$ python -q
>>> import numpy as np
>>> np.set_printoptions(precision=2, suppress=True, linewidth=140)
>>> def rd(a):
...     return np.round(a, 2) + 0
... 
>>> E = np.loadtxt("x.csv", delimiter=",")
>>> E
array([[-2.88, -1.2 , -4.58],
       [-3.64, -1.65, -5.17],
       [-3.28, -1.55, -5.3 ],
       [ 3.24,  1.52,  5.54],
       [ 2.  ,  0.66,  1.95],
       [-3.52, -0.86, -2.7 ],
       [ 5.32,  1.23,  4.6 ],
       [ 2.4 ,  1.07,  3.69],
       [ 0.6 , -0.33, -0.7 ],
       [ 5.25,  1.63,  7.13],
       [-1.43, -0.31, -1.77],
       [ 2.06,  0.31,  0.9 ],
       [-4.59, -2.57, -9.84],
       [ 0.02, -0.4 , -1.42],
       [ 1.85, -0.02,  0.42],
       [ 0.2 ,  0.27,  0.51],
       [ 1.07,  0.31,  2.5 ],
       [ 3.04,  2.94, 10.95],
       [-4.39, -0.65, -3.35],
       [ 1.59,  0.25,  2.34],
       [-2.28, -0.45, -2.52],
       [-3.16, -0.76, -2.53],
       [-1.58, -0.24, -0.95],
       [-1.72, -0.51, -2.14]])
>>> dist = np.linalg.norm(E[:, None] - E[None], axis=-1)
>>> (dist + 1e9 * np.eye(24)).round(6).argmin(axis=1)
array([ 2,  2,  1,  7, 19, 21,  3, 19, 13,  6, 23, 14,  2,  8, 11,  8, 19,  9,  5, 16, 23,  5, 10, 10])
>>> dist.shape
(24, 24)
>>> np.unravel_index(dist.round(6).argmax(), dist.shape)
(np.int64(12), np.int64(17))
>>> np.linalg.matrix_rank(dist ** 2)
np.int64(5)
>>> x = np.array([5, 0, 0])
>>> rhs = E @ x
>>> b, lr = np.zeros(3), 1 / np.linalg.norm(E, 2) ** 2
>>> for i in range(20):
...     b -= lr * E.T @ (E @ b - rhs)
...     if i % 5 == 0: print(i, round(np.linalg.norm(E @ b - rhs), 2))
... 
0 23.18
5 18.1
10 14.13
15 11.03
>>> rd(np.linalg.cond(E))
np.float64(32.76)
>>> rng = np.random.default_rng(5166)
>>> th = np.sort(rng.uniform(-2, 2, 18))
>>> data = np.c_[th, th ** 2, th ** 3] @ np.array([[2, 0, -1], [0, -1, 0], [-1, -2, -2]])
>>> rd(data)
array([[  1.74,   7.41,  12.15],
       [  0.45,   4.66,   8.48],
       [ -0.02,   3.62,   7.01],
       [ -0.26,   3.04,   6.19],
       [ -0.78,   1.73,   4.2 ],
       [ -0.97,   1.11,   3.19],
       [ -1.09,   0.46,   1.98],
       [ -1.07,   0.24,   1.5 ],
       [ -0.73,  -0.03,   0.53],
       [ -0.53,  -0.03,   0.32],
       [  0.37,  -0.05,  -0.2 ],
       [  0.54,  -0.12,  -0.33],
       [  0.71,  -0.26,  -0.49],
       [ -0.19,  -8.34,  -7.67],
       [ -1.11, -11.46, -10.41],
       [ -1.9 , -13.91, -12.58],
       [ -1.91, -13.93, -12.6 ],
       [ -2.66, -16.17, -14.59]])
>>> hat = data @ np.linalg.solve(data.T @ data, data.T)
>>> rd(np.diag(hat))
array([0.57, 0.21, 0.16, 0.14, 0.14, 0.15, 0.15, 0.13, 0.06, 0.03, 0.02, 0.04, 0.06, 0.19, 0.18, 0.23, 0.23, 0.33])
>>> rd(np.linalg.eigvalsh(hat))
array([0., 0., 0., 0., 0., 0., 0., 0., 0., 0., 0., 0., 0., 0., 0., 1., 1., 1.])
>>> Ac = E - E.mean(axis=1)
Traceback (most recent call last):
  File "<python-input-22>", line 1, in <module>
    Ac = E - E.mean(axis=1)
         ~~^~~~~~~~~~~~~~~~
ValueError: operands could not be broadcast together with shapes (24,3) (24,) 
>>> Ac = E - E.mean(axis=0)
>>> left, s, VT = np.linalg.svd(Ac, full_matrices=False)
>>> rd(s ** 2 / (s ** 2).sum())
array([0.95, 0.05, 0.  ])
>>> np.linalg.matrix_rank(Ac)
np.int64(3)
>>> rd(np.abs(VT[-1]))
array([0.02, 0.96, 0.26])
>>> rd(Ac.mean(axis=0))
array([0., 0., 0.])
>>> rd((s ** 2).sum() ** 2 / (s ** 4).sum())
np.float64(1.1)
>>> F = np.loadtxt("dump.csv", delimiter=",")
>>> F
array([[1.  , 0.7 , 0.49, 0.34, 0.24, 0.17, 0.12, 0.08, 0.06, 0.04, 0.03, 0.02],
       [0.7 , 1.  , 0.7 , 0.49, 0.34, 0.24, 0.17, 0.12, 0.08, 0.06, 0.04, 0.03],
       [0.49, 0.7 , 1.  , 0.7 , 0.49, 0.34, 0.24, 0.17, 0.12, 0.08, 0.06, 0.04],
       [0.34, 0.49, 0.7 , 1.  , 0.7 , 0.49, 0.34, 0.24, 0.17, 0.12, 0.08, 0.06],
       [0.24, 0.34, 0.49, 0.7 , 1.  , 0.7 , 0.49, 0.34, 0.24, 0.17, 0.12, 0.08],
       [0.17, 0.24, 0.34, 0.49, 0.7 , 1.  , 0.7 , 0.49, 0.34, 0.24, 0.17, 0.12],
       [0.12, 0.17, 0.24, 0.34, 0.49, 0.7 , 1.  , 0.7 , 0.49, 0.34, 0.24, 0.17],
       [0.08, 0.12, 0.17, 0.24, 0.34, 0.49, 0.7 , 1.  , 0.7 , 0.49, 0.34, 0.24],
       [0.06, 0.08, 0.12, 0.17, 0.24, 0.34, 0.49, 0.7 , 1.  , 0.7 , 0.49, 0.34],
       [0.04, 0.06, 0.08, 0.12, 0.17, 0.24, 0.34, 0.49, 0.7 , 1.  , 0.7 , 0.49],
       [0.03, 0.04, 0.06, 0.08, 0.12, 0.17, 0.24, 0.34, 0.49, 0.7 , 1.  , 0.7 ],
       [0.02, 0.03, 0.04, 0.06, 0.08, 0.12, 0.17, 0.24, 0.34, 0.49, 0.7 , 1.  ]])
>>> x = np.array([1, 3, 2, 0, 2, 2, 2, 1, 3, 1, 1, 3])
>>> h = np.maximum(F @ x, 0)
>>> rd(h)
array([5.53, 7.15, 7.52, 7.4 , 8.21, 8.65, 8.75, 8.49, 8.59, 7.64, 6.94, 6.38])
>>> rd(F.T @ h)
array([23.06, 28.9 , 33.24, 36.36, 38.77, 40.22, 40.53, 39.65, 37.71, 34.38, 29.9 , 24.19])
>>> rd(np.maximum(F @ x, 0) - np.maximum(-F @ x, 0))
array([5.53, 7.15, 7.52, 7.4 , 8.21, 8.65, 8.75, 8.49, 8.59, 7.64, 6.94, 6.38])
